% ipython --no-banner

In [1]: import numpy as np

In [2]: import numpy.linalg as la

In [3]: np.set_printoptions(suppress=True, linewidth=160)

In [4]: tidy = lambda a: np.round(a, 3) + 0

In [5]: f = np.array([0, 0, 1]) + 0.5

In [6]: data = np.outer(f, f) / (f @ f)

In [7]: print(tidy(data))
[[0.091 0.091 0.273]
 [0.091 0.091 0.273]
 [0.273 0.273 0.818]]

In [8]: print(la.matrix_rank(data, rtol=0.1))
1

In [9]: K = np.loadtxt("case18.csv", delimiter=",")

In [10]: print(K)
[[ 4.945 -0.124  3.15 ]
 [ 5.197 -0.076  3.009]
 [ 4.873 -0.083  2.776]
 [ 4.608  0.61   3.82 ]
 [ 4.775  0.26   4.974]
 [ 4.947  0.425  5.367]
 [ 4.518  0.005  5.006]
 [ 4.905  0.115  5.194]
 [ 2.419  4.853  2.5  ]
 [ 1.67   4.94   2.016]
 [ 1.855  5.313  1.757]
 [ 1.905  5.106  1.544]]

In [11]: Ac = K - K.mean(axis=0)

In [12]: evecs = la.svd(Ac)[2][:2]

In [13]: M2 = Ac - Ac @ evecs.T @ evecs

In [14]: print(la.norm(M2, axis=1).round(6).argmax())
6

In [15]: print(tidy(M2.std(axis=0)))
[0.159 0.093 0.001]

In [16]: def softmax(z):
    ...:     e = np.exp(z - z.max(axis=-1, keepdims=True))
    ...:     return e / e.sum(axis=-1, keepdims=True)
    ...: 

In [17]: print(tidy(softmax(K[0])))
[0.853 0.005 0.142]

In [18]: print(tidy(softmax(K[0] + -3)))
[0.853 0.005 0.142]

In [19]: print(tidy(softmax(10 * K[0])))
[1. 0. 0.]

In [20]: S = K @ K.T / np.sqrt(3)

In [21]: print(tidy(softmax(S)[0] @ K))
[4.88  0.268 5.161]

In [22]: cov = np.cov(K, rowvar=False)

In [23]: print(cov.shape)
(3, 3)

In [24]: print(tidy(np.corrcoef(K.T)))
[[ 1.    -0.988  0.747]
 [-0.988  1.    -0.748]
 [ 0.747 -0.748  1.   ]]

In [25]: W0 = np.array([[0, 0, 0, 0, 9],
    ...:     [0, 0, 0, -4, 0],
    ...:     [0, 1, 0, 0, 0],
    ...:     [-3, 0, 0, 0, 0],
    ...:     [0, 0, -4, 0, 0]])

In [26]: rng = np.random.default_rng(967219)

In [27]: M2 = W0 + rng.integers(-2, 3, (5, 4)) @ rng.integers(-2, 3, (4, 5))

In [28]: print(M2)
[[ 1 -1  2  2  9]
 [ 1 -2 -1 -5  3]
 [-3  2  0 -3  1]
 [-9 -1  3 -3  1]
 [-9  1 -4 -6 -1]]

In [29]: print(la.matrix_rank(M2 - W0, tol=1e-8))
4

In [30]: print(tidy(la.svd(M2 - W0, compute_uv=False)))
[13.589  4.261  4.081  1.232  0.   ]

In [31]: E = -1 * np.eye(3) + np.eye(3, k=1)

In [32]: print(E)
[[-1.  1.  0.]
 [ 0. -1.  1.]
 [ 0.  0. -1.]]

In [33]: W1 = np.array([[1, 9, 2, -6, -8], [1, -2, 2, -2, -3], [-7, -2, 2, 4, -2]])

In [34]: coef = np.array([2, 2, -2, 1, -1])

In [35]: act = np.maximum(E @ W1 + coef, 0)

In [36]: print(tidy((act > 0).mean(axis=0)))
[0.667 0.667 0.    0.667 0.667]

In [37]: print((act > 0).astype(int))
[[1 0 0 1 1]
 [0 1 0 1 0]
 [1 1 0 0 1]]

In [38]: cent = np.array([[2, 0, 0], [0, -1, 1], [-2, 2, -2], [3, -3, 3], [-3, 2, -2]])

In [39]: print((act @ cent).round(6).argmax(axis=1))
[0 2 0]

In [40]: print(W1 @ cent)
[[  4  -3   3]
 [  1   6  -6]
 [  0 -10  10]]

In [41]: Q = E.astype(float).copy()

In [42]: for j in range(3):
    ...:     Q[:, j] -= Q[:, :j] @ (Q[:, :j].T @ Q[:, j])
    ...:     Q[:, j] /= la.norm(Q[:, j])
    ...: 

In [43]: print(Q)
[[-1.  0.  0.]
 [ 0. -1.  0.]
 [ 0.  0. -1.]]

In [44]: z = rng.permutation(3)

In [45]: print(z)
[2 1 0]

In [46]: M2 = E[z][:, z]

In [47]: print(np.trace(M2))
-3.0

In [48]: print(np.diag(M2))
[-1. -1. -1.]

In [49]: print(tidy(np.sort(np.abs(la.eigvals(M2)))))
[1. 1. 1.]

In [50]: print(M2)
[[-1.  0.  0.]
 [ 1. -1.  0.]
 [ 0.  1. -1.]]
